% ipython --no-banner

In [1]: import numpy as np

In [2]: import numpy.linalg as la

In [3]: np.set_printoptions(suppress=True, linewidth=140)

In [4]: tidy = lambda a: np.round(a, 2) + 0

In [5]: F = np.loadtxt("test0.csv", delimiter=",")

In [6]: F
Out[6]: 
array([[ 8.,  6.,  0.],
       [17.,  9., -6.],
       [19.,  1., -2.],
       [20.,  6.,  6.],
       [28.,  2.,  4.],
       [34., 11.,  0.],
       [26.,  8., -4.],
       [23., 10.,  5.],
       [31.,  9.,  5.],
       [28.,  9.,  3.],
       [35., 15., 10.],
       [28., 17., 19.],
       [22., 14., 17.],
       [13.,  5., 13.],
       [14.,  6., 11.],
       [16.,  2.,  7.],
       [25., -5.,  0.],
       [18.,  1.,  4.],
       [ 9.,  9., 10.],
       [ 1.,  7.,  1.],
       [ 1.,  6., -7.],
       [ 2.,  0.,  1.]])

In [7]: hat = F @ la.solve(F.T @ F, F.T)

In [8]: la.matrix_rank(np.eye(22) - hat)
Out[8]: np.int64(19)

In [9]: tidy(np.trace(hat))
Out[9]: np.float64(3.0)

In [10]: A2 = np.c_[F[:, :2] @ np.array([[-2, 2], [1, 0]]), np.array([2, 2, -2, 2, -1, 0, 3, -3, -2, -2, -1, -3, 2, 0, 3, -2, 1, -2, -3, 1, -2, 0])]

In [11]: A2
Out[11]: 
array([[-10.,  16.,   2.],
       [-25.,  34.,   2.],
       [-37.,  38.,  -2.],
       [-34.,  40.,   2.],
       [-54.,  56.,  -1.],
       [-57.,  68.,   0.],
       [-44.,  52.,   3.],
       [-36.,  46.,  -3.],
       [-53.,  62.,  -2.],
       [-47.,  56.,  -2.],
       [-55.,  70.,  -1.],
       [-39.,  56.,  -3.],
       [-30.,  44.,   2.],
       [-21.,  26.,   0.],
       [-22.,  28.,   3.],
       [-30.,  32.,  -2.],
       [-55.,  50.,   1.],
       [-35.,  36.,  -2.],
       [ -9.,  18.,  -3.],
       [  5.,   2.,   1.],
       [  4.,   2.,  -2.],
       [ -4.,   4.,   0.]])

In [12]: la.matrix_rank(A2)
Out[12]: np.int64(3)

In [13]: tidy(la.norm(la.qr(F)[0].T @ A2, axis=0) ** 2 / ((A2 ** 2).sum(axis=0) + 1e-12))
Out[13]: array([1.  , 1.  , 0.06])

In [14]: Xs = F - F.mean(axis=0)

In [15]: Uu, s, Vt = la.svd(Xs, full_matrices=False)

In [16]: tidy(Vt[0] * np.sign(Vt[0, np.abs(Vt[0]).argmax()]))
Out[16]: array([0.92, 0.25, 0.28])

In [17]: tidy(np.abs(Vt[-1]))
Out[17]: array([0.12, 0.9 , 0.42])

In [18]: C2 = np.cov(F, rowvar=False)

In [19]: tidy(C2)
Out[19]: 
array([[105.33,  19.24,  16.57],
       [ 19.24,  27.45,  16.21],
       [ 16.57,  16.21,  47.4 ]])

In [20]: np.argwhere(np.triu(np.abs(np.corrcoef(F.T)) > 0.8, 1))
Out[20]: array([], shape=(0, 2), dtype=int64)

In [21]: tidy(np.corrcoef(F[:, 1], F[:, 0])[0, 1])
Out[21]: np.float64(0.36)

In [22]: tidy(F.std(axis=0))
Out[22]: array([10.03,  5.12,  6.73])

In [23]: tidy(la.eigvalsh(C2)[::-1])
Out[23]: array([115.71,  47.11,  17.35])

In [24]: tidy(np.polyfit(F[:, 1], F[:, 0], 1))
Out[24]: array([ 0.7 , 14.28])

In [25]: D = la.norm(F[:, None] - F[None], axis=-1)

In [26]: D.shape
Out[26]: (22, 22)

In [27]: D[18].round(6).argsort(kind="stable")[:4]
Out[27]: array([18, 14, 13, 15])

In [28]: np.flatnonzero(D[18] < D.mean() / 2)
Out[28]: array([13, 14, 18])

In [29]: (D + 1e9 * np.eye(22)).round(6).argmin(axis=1)
Out[29]: array([19,  2, 17,  7,  9,  8,  9,  3,  9,  8,  8, 12, 11, 14, 13, 17,  4, 15, 14, 21, 19, 19])

In [30]: np.unravel_index(D.round(6).argmax(), D.shape)
Out[30]: (np.int64(10), np.int64(20))

In [31]: D.mean(axis=1).argmax()
Out[31]: np.int64(20)

In [32]: arr = np.array([[-0.8, 1.5, 0.5],
    ...:     [0.5, 0.5, -0.4],
    ...:     [1.0, -1.3, -0.2],
    ...:     [-0.1, -1.4, -0.9],
    ...:     [-1.6, 0.4, 1.8],
    ...:     [-0.6, 0.4, 0.2],
    ...:     [0.7, -0.2, -0.6],
    ...:     [-0.1, -1.9, -0.6],
    ...:     [1.0, 2.0, -0.7],
    ...:     [-0.7, 1.5, -1.1],
    ...:     [-0.5, 1.0, 1.2],
    ...:     [-0.9, 0.7, 0.5],
    ...:     [0.8, -0.7, -0.8],
    ...:     [0.9, -0.7, 0.2],
    ...:     [-1.6, 0.4, 3.0],
    ...:     [-0.7, 1.9, -1.6],
    ...:     [-0.6, 0.8, 0.9],
    ...:     [-0.8, 0.8, -1.1],
    ...:     [2.0, -22.0, 12.0]])

In [33]: Xs = arr - arr.mean(axis=0)

In [34]: Uu, s, Vt = la.svd(Xs, full_matrices=False)

In [35]: tidy(Vt[0] * np.sign(Vt[0, np.abs(Vt[0]).argmax()]))
Out[35]: array([-0.09,  0.88, -0.47])

In [36]: (np.sign(Uu[:, 0]) == np.sign(Uu[0, 0])).astype(int)
Out[36]: array([1, 1, 0, 1, 1, 1, 1, 0, 1, 1, 1, 1, 1, 1, 1, 1, 1, 1, 0])

In [37]: np.searchsorted(np.cumsum(s ** 2) / (s ** 2).sum(), 0.9) + 1
Out[37]: np.int64(1)

In [38]: tidy(Xs.mean(axis=0))
Out[38]: array([0., 0., 0.])

In [39]: np.abs(Uu[:, 0]).argmax()
Out[39]: np.int64(18)

In [40]: tidy(s)
Out[40]: array([25.18,  5.47,  2.44])

In [41]: np.abs(Vt[0]).argmax()
Out[41]: np.int64(1)

In [42]: tidy(np.abs(Vt[-1]))
Out[42]: array([0.85, 0.31, 0.42])

In [43]: cent = arr[[8, 14]].astype(float)

In [44]: for _ in range(4):
    ...:     lab = la.norm(arr[:, None] - cent, axis=-1).argmin(axis=1)
    ...:     cent = np.array([arr[lab == j].mean(axis=0) for j in range(2)])
    ...: 

In [45]: lab
Out[45]: array([0, 0, 0, 0, 0, 0, 0, 0, 0, 0, 0, 0, 0, 0, 0, 0, 0, 0, 1])

In [46]: tidy(cent)
Out[46]: 
array([[ -0.23,   0.32,   0.02],
       [  2.  , -22.  ,  12.  ]])

In [47]: tidy(cent[1] - cent[0])
Out[47]: array([  2.23, -22.32,  11.98])

In [48]: Uu, s, Vt = la.svd(cent)

In [49]: np.argmax(s[:-1] / (s[1:] + 1e-6)) + 1
Out[49]: np.int64(1)

In [50]: A2 = Uu[:, :1] @ np.diag(s[:1]) @ Vt[:1]

In [51]: tidy(A2)
Out[51]: 
array([[ -0.02,   0.25,  -0.14],
       [  2.  , -22.  ,  12.  ]])

In [52]: tidy(la.norm(cent - A2, 2)), tidy(s[1])
Out[52]: (np.float64(0.26), np.float64(0.26))

In [53]: la.matrix_rank(cent, rtol=0.05)
Out[53]: np.int64(1)

In [54]: Uu, s, Vt = la.svd(A2)

In [55]: V = Vt[:(s > 1e-8).sum()]

In [56]: rng = np.random.default_rng(397852)

In [57]: x = A2[0] + -1 * A2[1] + rng.integers(2) * np.eye(3)[1]

In [58]: tidy(x)
Out[58]: array([ -2.03,  23.25, -12.14])

In [59]: tidy(V.T @ V)
Out[59]: 
array([[ 0.01, -0.07,  0.04],
       [-0.07,  0.77, -0.42],
       [ 0.04, -0.42,  0.23]])

In [60]: tidy(np.diag(V.T @ V))
Out[60]: array([0.01, 0.77, 0.23])

In [61]: np.allclose(V.T @ V @ x, x)
Out[61]: False

In [62]: tidy(la.norm(x - V.T @ V @ x))
Out[62]: np.float64(0.48)

In [63]: x = np.array([3, 2, 3])

In [64]: rhs = arr @ x

In [65]: tidy(la.pinv(arr) @ arr)
Out[65]: 
array([[1., 0., 0.],
       [0., 1., 0.],
       [0., 0., 1.]])

In [66]: tidy(la.lstsq(arr, rhs)[0])
Out[66]: array([3., 2., 3.])

In [67]: tidy(la.solve(arr.T @ arr, arr.T @ rhs))
Out[67]: array([3., 2., 3.])

In [68]: rhs = rhs + 0.1 * rng.normal(size=19)

In [69]: tidy(rhs)
Out[69]: array([ 2.09,  1.18, -0.33, -5.76,  1.28, -0.65, -0.2 , -5.71,  5.  , -2.54,  4.06,  0.24, -1.39,  1.82,  5.11, -3.23,  2.57, -4.02, -2.16])

In [70]: b, *_ = la.lstsq(arr, rhs)

In [71]: tidy(la.norm(rhs - arr @ b))
Out[71]: np.float64(0.49)

In [72]: tidy(b)
Out[72]: array([2.99, 2.  , 2.99])

In [73]: K = np.loadtxt("data.csv", delimiter=",")

In [74]: K
Out[74]: 
array([[ -1.,   2.,   1.,   3.],
       [ -2.,   1.,  -1.,   0.],
       [ -1.,  -1.,  -1.,  -3.],
       [  1.,   3.,  -3.,   1.],
       [-11.,   7.,  -4.,   3.]])

In [75]: hat = K @ la.solve(K.T @ K, K.T)

In [76]: np.allclose(hat @ hat, hat)
Out[76]: True

In [77]: tidy(hat)
Out[77]: 
array([[ 0.96, -0.19,  0.  ,  0.  ,  0.04],
       [-0.19,  0.07,  0.  ,  0.  ,  0.19],
       [ 0.  ,  0.  ,  1.  ,  0.  ,  0.  ],
       [ 0.  ,  0.  ,  0.  ,  1.  ,  0.  ],
       [ 0.04,  0.19,  0.  ,  0.  ,  0.96]])

In [78]: tidy(np.diag(hat))
Out[78]: array([0.96, 0.07, 1.  , 1.  , 0.96])
